$ ipython --no-banner

In [1]: import numpy as np

In [2]: import numpy.linalg as la

In [3]: np.set_printoptions(precision=1, suppress=True, linewidth=120)

In [4]: B = np.array([[2], [1], [3]])

In [5]: basis = np.array([[4, 0]])

In [6]: rng = np.random.default_rng(9116)

In [7]: W0 = B @ basis + 0.1 * rng.normal(size=(3, 2))

In [8]: print(W0.round(1) + 0)
[[ 7.8  0.2]
 [ 4.1 -0.1]
 [11.9  0. ]]

In [9]: # column 0 dominates

In [10]: left, sigma, Vh = la.svd(W0)

In [11]: print(sigma)
[14.8  0.2]

In [12]: B = left[:, :1] @ np.diag(sigma[:1]) @ Vh[:1]

In [13]: print(round(np.abs(W0 - B).max(), 1))
0.2

In [14]: print(la.matrix_rank(W0, rtol=0.05))
1

In [15]: print(np.round(la.norm(W0 - B) / la.norm(W0), 1))
0.0

In [16]: x = np.array([-4, -3])

In [17]: rhs = W0 @ x

In [18]: b, lr = np.zeros(2), 1 / la.norm(W0, 2) ** 2

In [19]: for i in range(12):
    ...:     b -= lr * W0.T @ (W0 @ b - rhs)
    ...:     if i % 2 == 0: print(i, round(la.norm(W0 @ b - rhs), 1))
    ...: 
0 0.6
2 0.6
4 0.6
6 0.6
8 0.6
10 0.6

In [20]: print(round(float(la.cond(W0)), 1))
77.2

In [21]: B = np.c_[W0[:, :1] @ np.array([[-3]]), np.array([3, -5, 2])]

In [22]: print(B)
[[-23.4   3. ]
 [-12.4  -5. ]
 [-35.7   2. ]]

In [23]: print(np.round(la.lstsq(W0, B[:, 0])[0], 1) + 0)
[-3.  0.]

In [24]: print(la.norm(la.qr(W0)[0].T @ B, axis=0) ** 2 / ((B ** 2).sum(axis=0) + 1e-12))
[1.  0.9]

In [25]: print(la.matrix_rank(np.c_[W0, B]))
3

In [26]: F = np.loadtxt("sample7.csv", delimiter=",")

In [27]: print(F)
[[6. 1.]
 [1. 6.]]

In [28]: x = np.array([-3, -2])

In [29]: rhs = F @ x

In [30]: print(rhs)
[-20. -15.]

In [31]: print(np.round(la.solve(F, F[:, 0]), 1) + 0)
[1. 0.]

In [32]: print(la.solve(F, rhs))
[-3. -2.]

In [33]: Q, R = la.qr(F)

In [34]: print(Q @ R)
[[6. 1.]
 [1. 6.]]

In [35]: print(np.abs(np.diag(R)))
[6.1 5.8]

In [36]: print(Q.shape, R.shape)
(2, 2) (2, 2)

In [37]: print(round(float(abs(R[0, 0])), 1), np.round(la.norm(F[:, 0]), 1))
6.1 6.1

In [38]: print(round(float(np.trace(Q @ Q.T)), 1))
2.0

In [39]: print(R)
[[-6.1 -2. ]
 [ 0.   5.8]]

In [40]: print(Q)
[[-1.  -0.2]
 [-0.2  1. ]]

In [41]: ev, vecs = la.eigh(Q)

In [42]: x = np.array([2, 1])

In [43]: print(round(float(np.abs(Q).sum(axis=1).max()), 1), round(float(np.abs(ev).max()), 1))
1.2 1.0

In [44]: print(np.round(x @ Q @ x, 1))
-3.6

In [45]: print(la.eigvalsh(Q[1:, 1:]))
[1.]

In [46]: print(round(float(x @ Q @ x / (x @ x)), 1), ev[0], round(ev[-1], 1))
-0.7 -1.0 1.0
